>>> import numpy as np
>>> np.set_printoptions(precision=2, suppress=True, linewidth=100)
>>> A = np.loadtxt("mat.csv", delimiter=",")
>>> A
array([[ 0.97,  0.82,  0.51, -1.  ],
       [ 0.07, -1.  , -0.89,  0.99],
       [-0.92,  0.58,  0.29,  0.81],
       [-0.9 , -0.72, -0.41,  0.99],
       [-0.99, -0.2 , -0.11,  1.  ],
       [-0.47, -0.52, -0.26,  0.8 ],
       [ 0.36, -0.09, -0.04, -0.32],
       [ 0.45, -0.07, -0.03, -0.44],
       [ 0.64, -0.46, -0.23, -0.33],
       [-0.9 ,  0.49,  0.24,  0.8 ],
       [-0.35,  0.39,  0.19,  0.01],
       [ 0.12, -0.89, -0.58,  0.84],
       [-0.71, -0.98, -0.78,  1.  ],
       [-0.16, -0.92, -0.64,  0.94],
       [-0.13,  0.8 ,  0.47, -0.72],
       [ 0.02,  0.56,  0.29, -0.56],
       [-0.5 ,  0.93,  0.65, -0.76],
       [-0.98, -0.95, -0.71,  1.  ],
       [-0.57, -0.91, -0.62,  0.98],
       [ 0.85,  0.97,  0.77, -1.  ]])
>>> x0 = np.array([-8, 0, -3, 3])
>>> y = A @ x0
>>> np.round(np.linalg.solve(A.T @ A, A.T @ y), 2) + 0
array([-8.,  0., -3.,  3.])
>>> rng = np.random.default_rng(83006)
>>> y = y + 0.3 * rng.normal(size=20)
>>> print(y)
[-12.13   4.84   8.89  11.04  11.05   7.15  -4.03  -4.48  -5.56   9.04   2.55   3.21  10.84   5.75
  -2.3   -2.85  -0.16  12.82   8.95 -12.47]
>>> b, *_ = np.linalg.lstsq(A, y)
>>> b
array([-8.04,  0.35, -3.37,  2.92])
>>> round(float(np.linalg.norm(y - A @ b)), 2)
0.94
>>> np.round(A.T @ (y - A @ b), 2) + 0
array([0., 0., 0., 0.])
>>> print([round(float(np.linalg.norm(np.linalg.solve(A.T @ A + lam * np.eye(4), A.T @ y))), 2) for lam in (0, 1, 10, 100)])
[9.2, 7.75, 5.06, 1.39]
